% ipython --no-banner

In [1]: import numpy as np

In [2]: np.set_printoptions(precision=1, suppress=True, linewidth=160, legacy="1.25")

In [3]: rd = lambda a: np.round(a, 1) + 0

In [4]: F = np.array([[5, 5, -2, 2, 5],
   ...:     [-5, 1, -1, 5, -4],
   ...:     [-2, 2, 0, 4, 5],
   ...:     [3, -5, -3, -2, 4],
   ...:     [5, -4, 3, 0, 0]])

In [5]: np.linalg.determinant(F)
AttributeError: module 'numpy.linalg' has no attribute 'determinant'


In [6]: np.allclose(F @ F.T, F.T @ F)
Out[6]: False

In [7]: rd(np.linalg.det(F))
Out[7]: -11513.0

In [8]: rd(np.sort(np.abs(np.linalg.eigvals(F))))
Out[8]: array([4.5, 6.7, 6.9, 6.9, 7.9])

In [9]: (F - F.T) / 2
Out[9]: 
array([[ 0. ,  5. ,  0. , -0.5,  0. ],
       [-5. ,  0. , -1.5,  5. ,  0. ],
       [ 0. ,  1.5,  0. ,  3.5,  1. ],
       [ 0.5, -5. , -3.5,  0. ,  2. ],
       [ 0. ,  0. , -1. , -2. ,  0. ]])

In [10]: (F + F.T) / 2
Out[10]: 
array([[ 5. ,  0. , -2. ,  2.5,  5. ],
       [ 0. ,  1. ,  0.5,  0. , -4. ],
       [-2. ,  0.5,  0. ,  0.5,  4. ],
       [ 2.5,  0. ,  0.5, -2. ,  2. ],
       [ 5. , -4. ,  4. ,  2. ,  0. ]])

In [11]: np.trace(F)
Out[11]: 4

In [12]: F @ F
Out[12]: 
array([[ 35,  -4,  -6,  23,   3],
       [-33, -35, -18, -19, -14],
       [ 17, -48,   5,  -2,  -2],
       [ 60,  -2,  17, -27,  12],
       [ 39,  27,  -6,   2,  56]])

In [13]: assert F == F.T
ValueError: The truth value of an array with more than one element is ambiguous. Use a.any() or a.all()
